$ ipython --no-banner

In [1]: import numpy as np

In [2]: from numpy import linalg as LA

In [3]: np.set_printoptions(precision=1, suppress=True, linewidth=100, floatmode="fixed")

In [4]: rnd = lambda a: np.round(a, 1) + 0

In [5]: A = np.loadtxt("dump.csv", delimiter=",")

In [6]: print(A)
[[3.0 0.0 2.0 2.0 0.0 0.0 0.0 0.0 2.0 0.0 2.0 0.0]
 [0.0 3.0 0.0 0.0 2.0 0.0 2.0 0.0 0.0 2.0 0.0 2.0]
 [2.0 0.0 3.0 2.0 0.0 0.0 0.0 0.0 2.0 0.0 2.0 0.0]
 [2.0 0.0 2.0 3.0 0.0 0.0 0.0 0.0 2.0 0.0 2.0 0.0]
 [0.0 2.0 0.0 0.0 3.0 0.0 2.0 0.0 0.0 2.0 0.0 2.0]
 [0.0 0.0 0.0 0.0 0.0 3.0 0.0 2.0 0.0 0.0 0.0 0.0]
 [0.0 2.0 0.0 0.0 2.0 0.0 3.0 0.0 0.0 2.0 0.0 2.0]
 [0.0 0.0 0.0 0.0 0.0 2.0 0.0 3.0 0.0 0.0 0.0 0.0]
 [2.0 0.0 2.0 2.0 0.0 0.0 0.0 0.0 3.0 0.0 2.0 0.0]
 [0.0 2.0 0.0 0.0 2.0 0.0 2.0 0.0 0.0 3.0 0.0 2.0]
 [2.0 0.0 2.0 2.0 0.0 0.0 0.0 0.0 2.0 0.0 3.0 0.0]
 [0.0 2.0 0.0 0.0 2.0 0.0 2.0 0.0 0.0 2.0 0.0 3.0]]

In [7]: evals, vecs = LA.eigh(A)

In [8]: vec = np.array([3, 1, 1, 3, 2, 0, 3, 1, 1, 0, 0, 0])

In [9]: print(rnd(vecs * np.maximum(evals, 0) @ vecs.T))
[[3.0 0.0 2.0 2.0 0.0 0.0 0.0 0.0 2.0 0.0 2.0 0.0]
 [0.0 3.0 0.0 0.0 2.0 0.0 2.0 0.0 0.0 2.0 0.0 2.0]
 [2.0 0.0 3.0 2.0 0.0 0.0 0.0 0.0 2.0 0.0 2.0 0.0]
 [2.0 0.0 2.0 3.0 0.0 0.0 0.0 0.0 2.0 0.0 2.0 0.0]
 [0.0 2.0 0.0 0.0 3.0 0.0 2.0 0.0 0.0 2.0 0.0 2.0]
 [0.0 0.0 0.0 0.0 0.0 3.0 0.0 2.0 0.0 0.0 0.0 0.0]
 [0.0 2.0 0.0 0.0 2.0 0.0 3.0 0.0 0.0 2.0 0.0 2.0]
 [0.0 0.0 0.0 0.0 0.0 2.0 0.0 3.0 0.0 0.0 0.0 0.0]
 [2.0 0.0 2.0 2.0 0.0 0.0 0.0 0.0 3.0 0.0 2.0 0.0]
 [0.0 2.0 0.0 0.0 2.0 0.0 2.0 0.0 0.0 3.0 0.0 2.0]
 [2.0 0.0 2.0 2.0 0.0 0.0 0.0 0.0 2.0 0.0 3.0 0.0]
 [0.0 2.0 0.0 0.0 2.0 0.0 2.0 0.0 0.0 2.0 0.0 3.0]]

In [10]: print(np.abs(A).sum(axis=1).max(), rnd(np.abs(evals).max()))
11.0 11.0

In [11]: print(rnd(vec @ A @ vec / (vec @ vec)), rnd(evals[0]), rnd(evals[-1]))
6.8 1.0 11.0

In [12]: print(rnd(vecs * np.abs(evals) @ vecs.T))
[[3.0 0.0 2.0 2.0 0.0 0.0 0.0 0.0 2.0 0.0 2.0 0.0]
 [0.0 3.0 0.0 0.0 2.0 0.0 2.0 0.0 0.0 2.0 0.0 2.0]
 [2.0 0.0 3.0 2.0 0.0 0.0 0.0 0.0 2.0 0.0 2.0 0.0]
 [2.0 0.0 2.0 3.0 0.0 0.0 0.0 0.0 2.0 0.0 2.0 0.0]
 [0.0 2.0 0.0 0.0 3.0 0.0 2.0 0.0 0.0 2.0 0.0 2.0]
 [0.0 0.0 0.0 0.0 0.0 3.0 0.0 2.0 0.0 0.0 0.0 0.0]
 [0.0 2.0 0.0 0.0 2.0 0.0 3.0 0.0 0.0 2.0 0.0 2.0]
 [0.0 0.0 0.0 0.0 0.0 2.0 0.0 3.0 0.0 0.0 0.0 0.0]
 [2.0 0.0 2.0 2.0 0.0 0.0 0.0 0.0 3.0 0.0 2.0 0.0]
 [0.0 2.0 0.0 0.0 2.0 0.0 2.0 0.0 0.0 3.0 0.0 2.0]
 [2.0 0.0 2.0 2.0 0.0 0.0 0.0 0.0 2.0 0.0 3.0 0.0]
 [0.0 2.0 0.0 0.0 2.0 0.0 2.0 0.0 0.0 2.0 0.0 3.0]]

In [13]: print(rnd(LA.eigvalsh(A[1:, 1:])))
[ 1.0  1.0  1.0  1.0  1.0  1.0  1.0  1.0  5.0  9.0 11.0]

In [14]: K = np.load("m.npy")

In [15]: print(K)
[[ -2  -2  -2  -2  -2  -2  -2  -2]
 [ -2  -4  -4  -4  -4  -4  -4  -4]
 [ -2  -4  -6  -6  -6  -6  -6  -6]
 [ -2  -4  -6  -8  -8  -8  -8  -8]
 [ -2  -4  -6  -8 -10 -10 -10 -10]
 [ -2  -4  -6  -8 -10 -12 -12 -12]
 [ -2  -4  -6  -8 -10 -12 -14 -14]
 [ -2  -4  -6  -8 -10 -12 -14 -16]]

In [16]: evals, vecs = LA.eigh(K)

In [17]: vec = np.array([-2, -2, -3, -3, -1, -2, -2, 3])

In [18]: print(vec @ K @ vec)
-696

In [19]: out = np.array([[1, -2],
    ...:     [-1, -2],
    ...:     [-1, 1],
    ...:     [2, 0],
    ...:     [-2, 0],
    ...:     [0, -2],
    ...:     [2, 1],
    ...:     [0, 1],
    ...:     [2, 2],
    ...:     [0, 0],
    ...:     [-2, -2],
    ...:     [2, 1]])

In [20]: print(np.vstack([A, out.T]).shape)
(14, 12)

In [21]: print(LA.matrix_rank(np.vstack([A, out.T])))
12

In [22]: print(A @ out)
[[ 5.0 -4.0]
 [ 1.0 -2.0]
 [ 3.0 -1.0]
 [ 6.0 -2.0]
 [ 0.0  0.0]
 [ 0.0 -4.0]
 [ 4.0  1.0]
 [ 0.0 -1.0]
 [ 6.0  0.0]
 [ 2.0  0.0]
 [ 2.0 -4.0]
 [ 4.0  1.0]]

In [23]: out @ A
ValueError: matmul: Input operand 1 has a mismatch in its core dimension 0, with gufunc signature (n?,k),(k,m?)->(n?,m?) (size 12 is different from 2)


In [24]: print(LA.matrix_rank(A @ out))
2

In [25]: out = np.array([[1, 4, 3, 0, 4, 2, 0, 5, 0, 5],
    ...:     [0, 2, 7, 1, 8, 9, 8, 9, 3, 3],
    ...:     [4, 7, 4, 8, 2, 3, 4, 8, 5, 1],
    ...:     [4, 2, 8, 0, 3, 9, 6, 6, 5, 8],
    ...:     [6, 7, 7, 0, 2, 2, 8, 0, 4, 5],
    ...:     [2, 2, 5, 7, 8, 6, 2, 5, 2, 5],
    ...:     [0, 6, 4, 9, 9, 4, 6, 6, 2, 1],
    ...:     [2, 5, 0, 5, 2, 4, 7, 9, 9, 0],
    ...:     [7, 8, 8, 2, 4, 3, 7, 8, 1, 2],
    ...:     [0, 3, 6, 8, 0, 0, 1, 3, 6, 3]])

In [26]: out[-1] = out[0]

In [27]: F = out + 0.1 * np.eye(10)

In [28]: print(F)
[[1.1 4.0 3.0 0.0 4.0 2.0 0.0 5.0 0.0 5.0]
 [0.0 2.1 7.0 1.0 8.0 9.0 8.0 9.0 3.0 3.0]
 [4.0 7.0 4.1 8.0 2.0 3.0 4.0 8.0 5.0 1.0]
 [4.0 2.0 8.0 0.1 3.0 9.0 6.0 6.0 5.0 8.0]
 [6.0 7.0 7.0 0.0 2.1 2.0 8.0 0.0 4.0 5.0]
 [2.0 2.0 5.0 7.0 8.0 6.1 2.0 5.0 2.0 5.0]
 [0.0 6.0 4.0 9.0 9.0 4.0 6.1 6.0 2.0 1.0]
 [2.0 5.0 0.0 5.0 2.0 4.0 7.0 9.1 9.0 0.0]
 [7.0 8.0 8.0 2.0 4.0 3.0 7.0 8.0 1.1 2.0]
 [1.0 4.0 3.0 0.0 4.0 2.0 0.0 5.0 0.0 5.1]]

In [29]: out = F / np.sqrt((F ** 2).mean(axis=1, keepdims=True))

In [30]: print(LA.matrix_rank(F - F.mean(axis=1, keepdims=True)))
9

In [31]: print(rnd(out[8]))
[1.2 1.4 1.4 0.4 0.7 0.5 1.2 1.4 0.2 0.4]

In [32]: print(rnd(LA.norm(out, axis=1)))
[3.2 3.2 3.2 3.2 3.2 3.2 3.2 3.2 3.2 3.2]
